>>> import numpy as np
>>> import numpy.linalg as la
>>> np.set_printoptions(precision=2, suppress=True, linewidth=200)
>>> def rd(a):
...     return np.round(a, 2) + 0
... 
>>> J = np.load("w.npy")
>>> J
array([[ 1.  ,  4.  , -0.3 ],
       [ 0.2 ,  0.8 ,  1.4 ],
       [ 0.  ,  0.01, -1.  ],
       [-1.2 , -4.78,  1.1 ],
       [-1.2 , -4.78,  1.6 ],
       [ 0.2 ,  0.81,  0.8 ],
       [-0.6 , -2.42, -0.7 ],
       [ 0.5 ,  2.  ,  0.1 ],
       [-1.  , -3.96,  0.3 ],
       [ 1.5 ,  5.99,  2.6 ],
       [ 0.1 ,  0.42, -1.  ],
       [ 0.9 ,  3.59, -1.6 ],
       [ 0.2 ,  0.81,  0.7 ],
       [ 0.7 ,  2.82,  0.4 ],
       [ 1.2 ,  4.81, -1.3 ],
       [ 1.5 ,  5.99, -0.6 ],
       [ 0.  , -0.01,  0.  ]])
>>> # column 1 is much longer than the rest
>>> Xc = J - J.mean(axis=1)
Traceback (most recent call last):
  File "<python-input-7>", line 1, in <module>
    Xc = J - J.mean(axis=1)
         ~~^~~~~~~~~~~~~~~~
ValueError: operands could not be broadcast together with shapes (17,3) (17,) 
>>> Xc = J - J.mean(axis=0)
>>> left, sigma, Vh = la.svd(Xc, full_matrices=False)
>>> np.abs(Vh[0]).argmax()
np.int64(1)
>>> la.matrix_rank(Xc)
np.int64(3)
>>> (np.sign(left[:, 0]) == np.sign(left[0, 0])).astype(int)
array([1, 0, 0, 0, 0, 0, 0, 1, 0, 1, 0, 1, 0, 1, 1, 1, 0])
>>> rd((sigma ** 2).sum() ** 2 / (sigma ** 4).sum())
np.float64(1.19)
>>> x0 = np.array([3, 8, 7])
>>> y = J @ x0
>>> rd(la.pinv(J) @ J)
array([[1., 0., 0.],
       [0., 1., 0.],
       [0., 0., 1.]])
>>> try:
...     la.solve(J, y)
... except la.LinAlgError as e:
...     print(e)
... 
Last 2 dimensions of the array must be square
>>> rng = np.random.default_rng(85275)
>>> y = y + 0.3 * rng.normal(size=17)
>>> rd(y)
array([ 32.54,  16.95,  -6.59, -34.08, -30.66,  12.88, -25.61,  17.85, -32.58,  70.47,  -3.69,  19.76,  11.24,  27.83,  32.83,  48.77,   0.  ])
>>> beta, *_ = la.lstsq(J, y)
>>> [round(float(la.norm(la.solve(J.T @ J + lam * np.eye(3), J.T @ y))), 2) for lam in (0, 1, 10, 100)]
[21.43, 10.73, 9.21, 5.69]
>>> print(beta.round())
[20.  4.  7.]
>>> rd(J.T @ (y - J @ beta))
array([0., 0., 0.])
>>> print(rd(la.norm(y - J @ beta)))
1.38
>>> rd(beta)
array([19.9 ,  3.75,  7.  ])
>>> proj = J @ la.solve(J.T @ J, J.T)
>>> np.allclose(proj @ proj, proj)
True
>>> rd(la.eigvalsh(proj))
array([0., 0., 0., 0., 0., 0., 0., 0., 0., 0., 0., 0., 0., 0., 1., 1., 1.])
>>> rd(np.diag(proj))
array([0.09, 0.1 , 0.09, 0.18, 0.23, 0.06, 0.19, 0.02, 0.37, 0.59, 0.18, 0.16, 0.06, 0.2 , 0.27, 0.18, 0.03])
>>> Y = J / np.sqrt((J ** 2).mean(axis=1, keepdims=True))
>>> print(la.matrix_rank(Y) == la.matrix_rank(J))
True
